$ python3 -q
>>> import numpy as np
>>> import numpy.linalg as la
>>> np.set_printoptions(precision=2, suppress=True, linewidth=200)
>>> J = 0.9 ** np.abs(np.subtract.outer(np.arange(6), np.arange(6)))
>>> J
array([[1.  , 0.9 , 0.81, 0.73, 0.66, 0.59],
       [0.9 , 1.  , 0.9 , 0.81, 0.73, 0.66],
       [0.81, 0.9 , 1.  , 0.9 , 0.81, 0.73],
       [0.73, 0.81, 0.9 , 1.  , 0.9 , 0.81],
       [0.66, 0.73, 0.81, 0.9 , 1.  , 0.9 ],
       [0.59, 0.66, 0.73, 0.81, 0.9 , 1.  ]])
>>> # symmetric, so the eigenvalues are real
>>> vec = np.ones(6)
>>> for _ in range(7):
...     vec = J @ vec
...     vec /= la.norm(vec)
...     print(round(vec @ J @ vec, 2))
... 
4.95
4.95
4.95
4.95
4.95
4.95
4.95
>>> round(float(la.eigvalsh(J)[-1]), 2)
4.95
>>> vec
array([0.39, 0.41, 0.43, 0.43, 0.41, 0.39])
>>> evals, evecs = la.eigh(J)
>>> la.eigvalsh(J + 3 * np.eye(6))
array([3.06, 3.07, 3.1 , 3.2 , 3.62, 7.95])
>>> np.abs(evecs[:, -1]).round(6).argmax()
np.int64(2)
>>> np.abs(evecs[:, -1])
array([0.39, 0.41, 0.43, 0.43, 0.41, 0.39])
>>> np.round(evecs.T @ evecs, 2) + 0
array([[1., 0., 0., 0., 0., 0.],
       [0., 1., 0., 0., 0., 0.],
       [0., 0., 1., 0., 0., 0.],
       [0., 0., 0., 1., 0., 0.],
       [0., 0., 0., 0., 1., 0.],
       [0., 0., 0., 0., 0., 1.]])
>>> evecs @ np.diag(evals) @ evecs.T
array([[1.  , 0.9 , 0.81, 0.73, 0.66, 0.59],
       [0.9 , 1.  , 0.9 , 0.81, 0.73, 0.66],
       [0.81, 0.9 , 1.  , 0.9 , 0.81, 0.73],
       [0.73, 0.81, 0.9 , 1.  , 0.9 , 0.81],
       [0.66, 0.73, 0.81, 0.9 , 1.  , 0.9 ],
       [0.59, 0.66, 0.73, 0.81, 0.9 , 1.  ]])
>>> arr = np.loadtxt("dump.csv", delimiter=",")
>>> arr
array([[ 2., -3.,  0.,  0.,  0.],
       [-3.,  0., -3.,  0.,  0.],
       [ 0., -3.,  0., -3.,  0.],
       [ 0.,  0., -3.,  0., -3.],
       [ 0.,  0.,  0., -3.,  2.]])
>>> other = np.array([[2, 1, 1], [3, 2, 1]])
>>> C = np.kron(other, arr)
>>> np.round(la.norm(C, 2), 2), round(la.norm(other, 2) * la.norm(arr, 2), 2)
(np.float64(25.18), np.float64(25.18))
>>> la.matrix_rank(C)
np.int64(10)
>>> C.shape
(10, 15)
>>> W0 = np.loadtxt("run16.csv", delimiter=",")
>>> W0
array([[ 0.44,  0.31,  0.1 , -0.37],
       [ 0.31,  0.22,  0.16, -0.23],
       [ 0.1 ,  0.16,  0.91,  0.22],
       [-0.37, -0.23,  0.22,  0.43]])
>>> # symmetric, so the eigenvalues are real
>>> other = W0 / np.sqrt((W0 ** 2).mean(axis=1, keepdims=True))
>>> la.norm(other, axis=1)
array([2., 2., 2., 2.])
>>> W1 = np.array([[0, 1], [0, 0], [2, 0], [3, 3]])
>>> coef = np.array([3, 2])
>>> act = np.maximum(W0 @ W1 + coef, 0)
>>> la.matrix_rank(act)
np.int64(2)
>>> C = np.array([[0, 1], [0, 1]])
>>> act @ C
array([[0.  , 3.39],
       [0.  , 4.21],
       [0.  , 8.25],
       [0.  , 7.66]])
>>> U, sig, VT = la.svd(W0)
>>> evecs = VT[:(sig > 1e-8).sum()]
>>> rng = np.random.default_rng(668464)
>>> vec = W0[2] + 3 * W0[3] + rng.integers(2) * np.eye(4)[3]
>>> vec
array([-1.02, -0.55,  1.58,  2.52])
>>> evecs.T @ evecs
array([[ 0.44,  0.31,  0.1 , -0.37],
       [ 0.31,  0.22,  0.16, -0.23],
       [ 0.1 ,  0.16,  0.91,  0.22],
       [-0.37, -0.23,  0.22,  0.43]])
>>> np.allclose(evecs.T @ evecs @ vec, vec)
False
>>> rank = la.matrix_rank(W0)
>>> rank
np.int64(2)
>>> N = la.svd(W0)[2][rank:].T
>>> N @ N.T
array([[ 0.56, -0.31, -0.1 ,  0.37],
       [-0.31,  0.78, -0.16,  0.23],
       [-0.1 , -0.16,  0.09, -0.22],
       [ 0.37,  0.23, -0.22,  0.57]])
>>> [int(la.matrix_rank(W0[:i])) for i in range(1, len(W0) + 1)]
[1, 2, 2, 2]
>>> np.round(W0 @ N, 2) + 0
array([[0., 0.],
       [0., 0.],
       [0., 0.],
       [0., 0.]])
>>> np.allclose(W0 @ N, 0)
True
>>> [int(la.matrix_rank(np.delete(W0, i, axis=0))) for i in range(4)]
[2, 2, 2, 2]
>>> F = np.loadtxt("w.csv", delimiter=",")
>>> F
array([[  2.,  -1.,  -1.,   6.,   1.,   3.,   0.,  -4.,   0.,   5.,  -2.,   7.,   0.],
       [ -1.,   8.,   6.,   4.,   0.,  -4.,  -2.,  -2.,   1.,  -4.,   3.,  -6.,  -4.],
       [ -1.,   6.,   8.,   0.,  -8.,   2.,   7.,  -5.,  -2.,   2.,  10.,   5.,  -4.],
       [  6.,   4.,   0.,  10.,  -2.,  -7.,  -5.,   7.,   8.,  -4.,  -9.,   4.,  -6.],
       [  1.,   0.,  -8.,  -2.,  10.,  -4.,   0.,  -1.,   0.,  -3.,   9.,  -1.,   0.],
       [  3.,  -4.,   2.,  -7.,  -4.,  -4.,  -1.,  -2.,   4.,  -2.,  -4.,  -6.,   3.],
       [  0.,  -2.,   7.,  -5.,   0.,  -1.,   0.,  -1.,  -4.,   2.,  -8.,   0.,  -4.],
       [ -4.,  -2.,  -5.,   7.,  -1.,  -2.,  -1.,  -2.,  -3.,  -6., -10.,   0.,  -7.],
       [  0.,   1.,  -2.,   8.,   0.,   4.,  -4.,  -3.,   6.,   0.,  -3.,   7.,  -1.],
       [  5.,  -4.,   2.,  -4.,  -3.,  -2.,   2.,  -6.,   0.,   0.,  -3.,   2.,  -5.],
       [ -2.,   3.,  10.,  -9.,   9.,  -4.,  -8., -10.,  -3.,  -3.,  -4.,   2.,   8.],
       [  7.,  -6.,   5.,   4.,  -1.,  -6.,   0.,   0.,   7.,   2.,   2.,  -6.,   0.],
       [  0.,  -4.,  -4.,  -6.,   0.,   3.,  -4.,  -7.,  -1.,  -5.,   8.,   0.,   8.]])
>>> # symmetric
>>> u = np.array([2, 1, 1, 3, -3, -3, 0, 1, -1, 3, 0, 1, 3])
>>> other = F + np.outer(u, np.eye(13)[8])
>>> np.round(la.det(other) / la.det(F), 2), round(1 + la.solve(F, u)[8], 2)
(np.float64(0.15), np.float64(0.15))
>>> la.matrix_rank(other - F)
np.int64(1)
>>> evals, evecs = la.eigh(F)
>>> la.eigvalsh(F @ F)
array([  0.22,   8.84,  14.02,  20.37,  89.06, 141.97, 186.78, 280.96, 357.36, 434.23, 516.37, 628.16, 987.66])
>>> np.abs(evecs[:, -1]).round(6).argmax()
np.int64(3)
>>> m1 = np.load("arr.npy")
>>> m1
array([[ 1, -2, -3, -3, -1, -2],
       [-2,  4,  6,  6,  2,  4],
       [-3,  6,  9,  9,  3,  6],
       [-3,  6,  9,  9,  3,  6],
       [-1,  2,  3,  3,  1,  2],
       [-2,  4,  6,  6,  2,  4]])
>>> U, sig, VT = la.svd(m1, full_matrices=False)
>>> U.shape, sig.shape, VT.shape
((6, 6), (6,), (6, 6))
>>> np.abs(U[:, 0]).round(6).argmax()
np.int64(2)
>>> np.round(sig / sig[0], 2) + 0
array([1., 0., 0., 0., 0., 0.])
>>> np.allclose(U * sig @ VT, m1)
True
>>> np.round(la.norm(m1, 2) / la.norm(m1), 2)
np.float64(1.0)
>>> la.matrix_rank(m1, rtol=0.1)
np.int64(1)
>>> other = m1 + rng.integers(-2, 3, (6, 1)) @ rng.integers(-2, 3, (1, 6))
>>> other
array([[ 1, -4, -2, -4, -1, -2],
       [-2,  4,  6,  6,  2,  4],
       [-3,  6,  9,  9,  3,  6],
       [-3,  2, 11,  7,  3,  6],
       [-1,  6,  1,  5,  1,  2],
       [-2,  6,  5,  7,  2,  4]])
>>> la.matrix_rank(other - m1, tol=1e-8)
np.int64(1)
>>> other - m1
array([[ 0, -2,  1, -1,  0,  0],
       [ 0,  0,  0,  0,  0,  0],
       [ 0,  0,  0,  0,  0,  0],
       [ 0, -4,  2, -2,  0,  0],
       [ 0,  4, -2,  2,  0,  0],
       [ 0,  2, -1,  1,  0,  0]])
>>> np.abs(other - m1).sum(axis=1)
array([4, 0, 0, 8, 8, 4])
>>> X = np.loadtxt("data.csv", delimiter=",")
>>> X
array([[-1.31,  1.41,  0.06,  2.06,  0.67,  0.48, -0.8 ,  0.13, -0.46,  2.75,  1.22,  2.42, -0.76],
       [-0.92, -1.83, -0.63, -1.63, -1.71, -1.1 ,  0.58,  0.26, -2.6 ,  0.05,  1.94,  0.89, -1.36],
       [-0.13,  3.06, -1.14, -1.01, -1.14,  1.85,  0.06,  0.22, -1.33, -0.7 ,  1.47, -0.6 ,  1.93],
       [-0.66,  0.83,  0.91, -0.33, -0.45,  1.09,  2.24, -1.9 , -0.43,  1.81, -0.68, -2.25, -1.97],
       [-2.76,  1.3 ,  1.84, -1.88, -0.86, -0.84, -0.36,  1.26,  2.2 , -0.52,  0.05,  0.31, -0.59],
       [-1.84, -1.32, -0.96,  1.24,  0.06, -1.02,  1.4 ,  0.37,  1.13,  1.18,  1.61, -1.8 ,  2.4 ],
       [-2.5 ,  0.25, -1.82, -0.29,  0.31, -1.04, -1.33, -2.05, -1.15, -0.25, -2.5 ,  0.12,  0.72],
       [ 0.79, -0.18,  0.71, -1.44,  0.65, -0.51, -1.75, -3.3 ,  1.13,  0.46,  2.33, -0.08,  0.46],
       [-0.92,  0.76,  2.  ,  1.97,  1.49, -1.1 ,  0.06, -0.43, -1.77, -2.53,  1.17, -1.  , -0.43],
       [ 0.  ,  0.74, -1.91,  1.1 , -0.84, -0.36,  2.14, -1.56,  1.86, -1.94,  0.61,  1.68, -1.14],
       [ 1.05,  1.12, -0.8 ,  1.47, -2.54, -2.02, -1.99,  0.38,  0.32,  0.5 ,  0.12, -1.84, -1.21],
       [-1.45, -1.59, -0.99,  0.7 , -0.06,  3.06, -1.88,  0.19,  0.75, -1.1 ,  0.76, -1.12, -1.54],
       [-0.26, -1.05,  2.25,  1.42, -3.08,  1.05, -0.1 , -1.27, -0.22, -0.28, -0.71,  1.05,  1.67]])
>>> q, Rm = la.qr(X)
>>> q.shape, Rm.shape
((13, 13), (13, 13))
>>> np.allclose(Rm.T @ Rm, X.T @ X)
True
>>> vec = np.array([2, 1, 2, 3, 2, 1, 0, 1, 2, 2, 3, 2, 1])
>>> y = X @ vec
>>> y
array([ 19.33, -12.95,  -1.62,  -7.13,  -3.94,   4.51, -21.05,   6.45,   2.72,   0.51,  -3.56,  -3.44,   1.43])
>>> np.round(la.solve(X.T, X[7]), 2) + 0
array([0., 0., 0., 0., 0., 0., 0., 1., 0., 0., 0., 0., 0.])
>>> la.solve(X, y + X[:, 6])
array([2., 1., 2., 3., 2., 1., 1., 1., 2., 2., 3., 2., 1.])
>>> vec = np.array([0, 0, 0, 1, 1, 4, 2, 5, 4, 1, 3, 1, 4])
>>> h = np.maximum(X @ vec, 0)
>>> h
array([ 7.61,  0.  , 12.02,  0.  ,  5.84, 20.2 ,  0.  ,  0.  ,  0.  ,  0.  ,  0.  ,  6.99,  0.44])
>>> np.tanh(X @ vec)
array([ 1.  , -1.  ,  1.  , -1.  ,  1.  ,  1.  , -1.  , -1.  , -1.  , -0.25, -1.  ,  1.  ,  0.41])
>>> q, Rm = la.qr(arr)
>>> q
array([[-0.55, -0.53,  0.25,  0.3 ,  0.51],
       [ 0.83, -0.35,  0.17,  0.2 ,  0.34],
       [-0.  , -0.77, -0.25, -0.3 , -0.51],
       [-0.  ,  0.  ,  0.92, -0.2 , -0.34],
       [-0.  ,  0.  , -0.  , -0.86,  0.51]])
>>> round(abs(Rm[0, 0]), 2), round(la.norm(arr[:, 0]), 2)
(np.float64(3.61), np.float64(3.61))
>>> np.round(q @ Rm, 2) + 0
array([[ 2., -3.,  0.,  0.,  0.],
       [-3.,  0., -3.,  0.,  0.],
       [ 0., -3.,  0., -3.,  0.],
       [ 0.,  0., -3.,  0., -3.],
       [ 0.,  0.,  0., -3.,  2.]])
>>> np.abs(np.diag(Rm))
array([3.61, 3.9 , 3.26, 3.48, 2.03])
>>> mat = np.load("sample12.npy")
>>> mat
array([[-1.71,  1.43, -0.66,  1.56,  0.88, -2.09,  1.94,  1.91],
       [ 2.88, -1.85,  0.86, -1.8 , -0.63,  2.48, -2.98, -1.85],
       [ 2.17, -1.42,  0.77, -1.8 , -0.9 ,  2.25, -1.85, -1.83],
       [ 0.81, -1.63,  0.8 , -1.22, -0.21,  1.75, -1.45, -1.42],
       [-3.43,  2.33, -1.09,  1.92,  1.02, -3.57,  3.83,  2.31],
       [ 4.92, -3.15,  1.7 , -3.58, -1.83,  4.42, -4.88, -2.57],
       [ 3.36, -1.87,  1.12, -2.04, -0.66,  2.98, -2.8 , -2.17],
       [ 1.11, -0.12, -0.21, -0.87, -0.62,  0.53, -0.51, -0.84],
       [ 3.68, -2.93,  1.64, -3.  , -1.89,  4.47, -4.28, -2.76],
       [-0.05,  0.18, -0.18, -0.18,  0.35, -0.68,  1.  ,  0.59],
       [ 2.18, -1.76,  0.38, -1.52, -0.89,  1.93, -2.58, -1.56],
       [ 5.77, -3.87,  1.46, -3.46, -1.93,  6.13, -5.9 , -4.23],
       [-0.66, -0.01,  0.01,  0.42,  0.54, -0.58,  0.83,  0.17],
       [ 4.49, -3.47,  1.52, -2.79, -2.07,  4.4 , -4.22, -2.42],
       [-2.48,  1.84, -1.13,  2.07,  0.86, -2.34,  3.01,  1.79],
       [-0.87,  0.71, -0.03,  0.89, -0.08, -1.54,  1.02,  0.77],
       [-3.06,  2.06, -1.15,  2.51,  1.07, -3.15,  3.6 ,  2.07],
       [-0.88,  0.49, -0.57,  0.82,  0.11, -1.26,  1.21,  1.26],
       [ 0.08,  0.15,  0.22, -0.25, -0.64,  0.37,  0.73, -0.1 ],
       [ 4.96, -3.13,  2.33, -3.64, -1.65,  5.08, -5.54, -3.74],
       [-0.08,  0.34,  0.62, -0.35, -0.5 ,  0.56, -0.05, -0.17],
       [-0.25,  0.58,  0.16, -0.18,  0.15, -0.28,  0.41,  0.05],
       [-0.27, -0.14, -0.04, -0.05,  0.28, -0.56,  0.91, -0.01],
       [-3.25,  2.22, -1.49,  1.93,  0.8 , -3.72,  3.36,  2.69],
       [ 7.86, -4.86,  2.63, -5.27, -1.93,  7.55, -7.27, -4.91],
       [ 2.76, -1.62,  0.39, -1.71, -0.85,  2.87, -2.25, -1.91],
       [ 4.27, -2.23,  1.03, -2.4 , -1.33,  4.21, -4.21, -2.31],
       [-1.59,  1.15, -0.53,  1.16,  0.63, -1.75,  1.9 ,  0.71],
       [ 1.4 , -1.16,  0.67, -1.15, -0.52,  1.5 , -1.46, -1.47],
       [-7.95,  5.56, -3.05,  5.64,  3.07, -7.97,  8.04,  5.48],
       [ 2.75, -1.82,  0.61, -2.06, -1.04,  2.19, -2.61, -1.18],
       [ 4.76, -2.67,  0.32, -1.98, -1.16,  3.49, -3.34, -3.02],
       [ 1.92, -1.51,  0.46, -1.45, -0.52,  2.  , -1.91, -1.21],
       [ 4.82, -3.08,  1.47, -3.28, -0.98,  4.73, -5.08, -2.88],
       [-6.62,  4.48, -2.52,  4.17,  2.76, -6.78,  6.52,  4.35],
       [-0.8 ,  0.51, -0.39,  0.68,  0.41, -1.07,  1.74,  0.66],
       [-2.37,  1.24, -0.46,  0.96,  0.35, -1.62,  1.35,  0.81],
       [-2.13,  1.27, -0.59,  1.53,  0.69, -1.67,  1.96,  1.4 ],
       [-0.3 , -0.15,  0.3 ,  0.05, -0.2 , -0.33,  0.41, -0.5 ],
       [-3.21,  2.04, -1.19,  2.15,  0.91, -3.36,  2.93,  1.77],
       [ 3.67, -2.61,  1.75, -2.32, -1.35,  3.78, -3.25, -2.07],
       [-1.85,  1.69, -0.59,  1.13,  1.12, -2.28,  2.06,  1.22],
       [-0.37,  0.08,  0.1 ,  0.44, -0.34, -0.77, -0.03,  0.94],
       [ 2.79, -1.73,  1.15, -1.7 , -1.26,  2.96, -3.4 , -1.96],
       [-3.73,  2.94, -1.2 ,  2.43,  1.45, -3.65,  3.82,  1.94],
       [-2.65,  1.33, -0.78,  1.35,  1.05, -2.46,  3.  ,  1.98]])
>>> labels = mat[:, 0] > np.median(mat[:, 0])
>>> u = mat[labels].mean(axis=0) - mat[~labels].mean(axis=0)
>>> ((mat - mat.mean(axis=0)) @ u > 0).astype(int)
array([0, 1, 1, 1, 0, 1, 1, 1, 1, 0, 1, 1, 0, 1, 0, 0, 0, 0, 0, 1, 0, 0, 0, 0, 1, 1, 1, 0, 1, 0, 1, 1, 1, 1, 0, 0, 0, 0, 0, 0, 1, 0, 0, 1, 0, 0])
>>> np.round((((mat - mat.mean(axis=0)) @ u > 0) == labels).mean(), 2)
np.float64(0.96)
>>> labels.astype(int)
array([0, 1, 1, 1, 0, 1, 1, 1, 1, 1, 1, 1, 0, 1, 0, 0, 0, 0, 1, 1, 0, 0, 0, 0, 1, 1, 1, 0, 1, 0, 1, 1, 1, 1, 0, 0, 0, 0, 0, 0, 1, 0, 0, 1, 0, 0])
